$ python3 -q
>>> import numpy as np
>>> np.set_printoptions(precision=2, suppress=True, linewidth=100)
>>> def rnd(a):
...     return np.round(a, 2) + 0
... 
>>> F = np.load("sample5.npy")
>>> rnd(F)
array([[0.4 , 0.2 , 0.  , 0.2 , 0.2 ],
       [0.25, 0.33, 0.17, 0.08, 0.17],
       [0.23, 0.23, 0.31, 0.23, 0.  ],
       [0.17, 0.  , 0.5 , 0.17, 0.17],
       [0.29, 0.  , 0.14, 0.43, 0.14]])
>>> # row-stochastic, so 1 is an eigenvalue
>>> rnd(np.poly(F))
array([ 1.  , -1.35,  0.34,  0.03, -0.03,  0.  ])
>>> rnd(np.linalg.det(F.T))
np.float64(0.0)
>>> rnd(F.sum(axis=1))
array([1., 1., 1., 1., 1.])
>>> rnd(np.linalg.matrix_power(F, 2))
array([[0.3 , 0.15, 0.16, 0.22, 0.18],
       [0.28, 0.2 , 0.17, 0.2 , 0.14],
       [0.26, 0.19, 0.25, 0.17, 0.12],
       [0.26, 0.15, 0.26, 0.25, 0.08],
       [0.26, 0.09, 0.28, 0.22, 0.15]])
>>> rnd(F @ np.ones(5))
array([1., 1., 1., 1., 1.])
>>> p = np.eye(5)[1]
>>> for _ in range(3):
...     p = p @ F
...     print(p.round(2))
... 
[0.25 0.33 0.17 0.08 0.17]
[0.28 0.2  0.17 0.2  0.14]
[0.28 0.16 0.21 0.21 0.14]
>>> B = np.array([[-6, 2, -9], [5, 8, 0]])
>>> cent = np.kron(B, F)
>>> rnd(np.linalg.norm(cent, 2)), rnd(np.linalg.norm(B, 2) * np.linalg.norm(F, 2))
(np.float64(11.58), np.float64(11.58))
>>> x0 = np.array([2, 1, 1, 2, 1])
>>> rhs = F @ x0
>>> beta, lr = np.zeros(5), 1 / np.linalg.norm(F, 2) ** 2
>>> for i in range(20):
...     beta -= lr * F.T @ (F @ beta - rhs)
...     if i % 5 == 0: print(i, round(np.linalg.norm(F @ beta - rhs), 2))
... 
0 0.24
5 0.11
10 0.05
15 0.03
>>> rnd(beta)
array([2.09, 0.97, 1.03, 1.9 , 0.98])
>>> K = np.load("dump.npy")
>>> K
array([[ 1, -1,  1, -1, -1,  1, -1,  1],
       [ 1, -1,  1, -1,  1, -1,  1, -1],
       [ 1,  1, -1, -1,  1,  1, -1, -1]])
>>> ang = np.radians(60)
>>> r_ = np.eye(8)
>>> r_[3, 3] = r_[5, 5] = np.cos(ang)
>>> r_[3, 5], r_[5, 3] = -np.sin(ang), np.sin(ang)
>>> rnd(r_)
array([[ 1.  ,  0.  ,  0.  ,  0.  ,  0.  ,  0.  ,  0.  ,  0.  ],
       [ 0.  ,  1.  ,  0.  ,  0.  ,  0.  ,  0.  ,  0.  ,  0.  ],
       [ 0.  ,  0.  ,  1.  ,  0.  ,  0.  ,  0.  ,  0.  ,  0.  ],
       [ 0.  ,  0.  ,  0.  ,  0.5 ,  0.  , -0.87,  0.  ,  0.  ],
       [ 0.  ,  0.  ,  0.  ,  0.  ,  1.  ,  0.  ,  0.  ,  0.  ],
       [ 0.  ,  0.  ,  0.  ,  0.87,  0.  ,  0.5 ,  0.  ,  0.  ],
       [ 0.  ,  0.  ,  0.  ,  0.  ,  0.  ,  0.  ,  1.  ,  0.  ],
       [ 0.  ,  0.  ,  0.  ,  0.  ,  0.  ,  0.  ,  0.  ,  1.  ]])
>>> B = K @ r_.T
>>> rnd(np.abs(B - K).max(axis=0))
array([0.  , 0.  , 0.  , 1.37, 0.  , 1.37, 0.  , 0.  ])
>>> rnd(np.linalg.svd(K, compute_uv=False)), rnd(np.linalg.svd(B, compute_uv=False))
(array([2.83, 2.83, 2.83]), array([2.83, 2.83, 2.83]))
>>> rnd(B)
array([[ 1.  , -1.  ,  1.  , -1.37, -1.  , -0.37, -1.  ,  1.  ],
       [ 1.  , -1.  ,  1.  ,  0.37,  1.  , -1.37,  1.  , -1.  ],
       [ 1.  ,  1.  , -1.  , -1.37,  1.  , -0.37, -1.  , -1.  ]])
>>> G = K.T @ K
>>> np.diag(G)
array([3, 3, 3, 3, 3, 3, 3, 3])
>>> rnd(np.linalg.eigvalsh(G)[::-1])
array([8., 8., 8., 0., 0., 0., 0., 0.])
>>> np.allclose(G, G.T)
True
>>> blk = np.stack([K, 5 * K, K[::-1]])
>>> rnd(np.linalg.norm(blk, axis=(1, 2)))
array([ 4.9 , 24.49,  4.9 ])
>>> (blk @ K.T).shape
(3, 3, 3)
>>> np.linalg.matrix_rank(blk)
array([3, 3, 3])
>>> blk.shape
(3, 3, 8)
>>> B = np.array([[-2, -1, -2],
...     [-3, -2, -3],
...     [2, 1, 0],
...     [-2, 1, 0],
...     [-1, -2, -3],
...     [2, 1, 2],
...     [2, 0, 1],
...     [-2, 3, -1]])
>>> np.einsum("ik,kj->ij", K, B)
array([[ 4,  7,  4],
       [ 6, -5, -2],
       [-4, -9, -6]])
>>> np.vstack([K, B.T]).shape
(6, 8)
>>> np.einsum("ij->j", K)
array([ 3, -1,  1, -3,  1,  1, -1, -1])
>>> np.linalg.matrix_rank(K @ B)
np.int64(3)
>>> B.T @ K.T
array([[ 4,  6, -4],
       [ 7, -5, -9],
       [ 4, -2, -6]])
>>> np.einsum("ij,ij->i", K, K)
array([8, 8, 8])
>>> W0 = np.loadtxt("a.csv", delimiter=",")
>>> W0
array([[ 1.,  1., -1.,  0.],
       [ 2., -1.,  2.,  1.],
       [-1.,  2., -3., -1.]])
>>> # null space of dimension 2
>>> np.unique(W0.round(6), axis=0).shape
(3, 4)
>>> rnd(np.linalg.norm(W0, 2) / np.linalg.norm(W0))
np.float64(0.93)
>>> np.linalg.matrix_rank(W0, rtol=0.1)
np.int64(2)
>>> np.linalg.cond(W0) > 100
np.True_
>>> np.argsort(-np.linalg.norm(W0, axis=0).round(6), kind="stable")[:3]
array([2, 0, 1])
>>> left, sig, Vh = np.linalg.svd(W0)
>>> evecs = Vh[:(sig > 1e-8).sum()]
>>> rng = np.random.default_rng(7732)
>>> x0 = W0[1] + -1 * W0[2] + rng.integers(2) * np.eye(4)[2]
>>> x0
array([ 3., -3.,  6.,  2.])
>>> rnd(evecs.T @ evecs)
array([[ 0.9 ,  0.17,  0.07,  0.24],
       [ 0.17,  0.38, -0.45, -0.07],
       [ 0.07, -0.45,  0.62,  0.17],
       [ 0.24, -0.07,  0.17,  0.1 ]])
>>> rnd(np.diag(evecs.T @ evecs))
array([0.9 , 0.38, 0.62, 0.1 ])
>>> J = np.loadtxt("test7.csv", delimiter=",")
>>> rnd(J)
array([[ -6.88,  -3.12,  -1.88, -17.08],
       [ -6.08,  -2.51,  -1.79, -14.98],
       [ -4.09,  -1.1 ,  -1.49,  -9.65],
       [ -3.58,  -0.78,  -1.4 ,  -8.27],
       [ -3.1 ,  -0.5 ,  -1.3 ,  -6.97],
       [ -2.54,  -0.22,  -1.16,  -5.45],
       [ -2.46,  -0.18,  -1.14,  -5.23],
       [ -2.08,  -0.03,  -1.03,  -4.22],
       [ -1.89,   0.04,  -0.96,  -3.7 ],
       [ -1.78,   0.07,  -0.92,  -3.42],
       [ -1.69,   0.09,  -0.89,  -3.18],
       [ -1.54,   0.12,  -0.83,  -2.79],
       [ -1.05,   0.14,  -0.6 ,  -1.62],
       [ -0.85,   0.12,  -0.48,  -1.2 ],
       [ -0.59,   0.07,  -0.33,  -0.74],
       [  0.19,   0.01,   0.09,   0.18],
       [  1.5 ,   0.44,   0.53,   1.37],
       [  1.96,   0.68,   0.64,   1.82],
       [  2.41,   0.94,   0.74,   2.27],
       [  2.48,   0.98,   0.75,   2.34],
       [  3.56,   1.69,   0.93,   3.5 ],
       [  6.96,   4.26,   1.35,   7.59],
       [  7.09,   4.37,   1.36,   7.76],
       [  7.4 ,   4.62,   1.39,   8.15],
       [  9.66,   6.49,   1.58,  11.13],
       [ 15.36,  11.43,   1.96,  19.07]])
>>> Xs = J - J.mean(axis=0)
>>> left, sig, Vh = np.linalg.svd(Xs, full_matrices=False)
>>> rnd(sig ** 2 / (sig ** 2).sum())
array([0.98, 0.02, 0.  , 0.  ])
>>> rnd((sig ** 2).sum() ** 2 / (sig ** 4).sum())
np.float64(1.04)
>>> np.searchsorted(np.cumsum(sig ** 2) / (sig ** 2).sum(), 0.9) + 1
np.int64(1)
>>> np.abs(Vh[0]).argmax()
np.int64(3)
>>> np.abs(left[:, 0]).argmax()
np.int64(25)
>>> rnd(sig)
array([48.92,  6.18,  3.17,  0.  ])
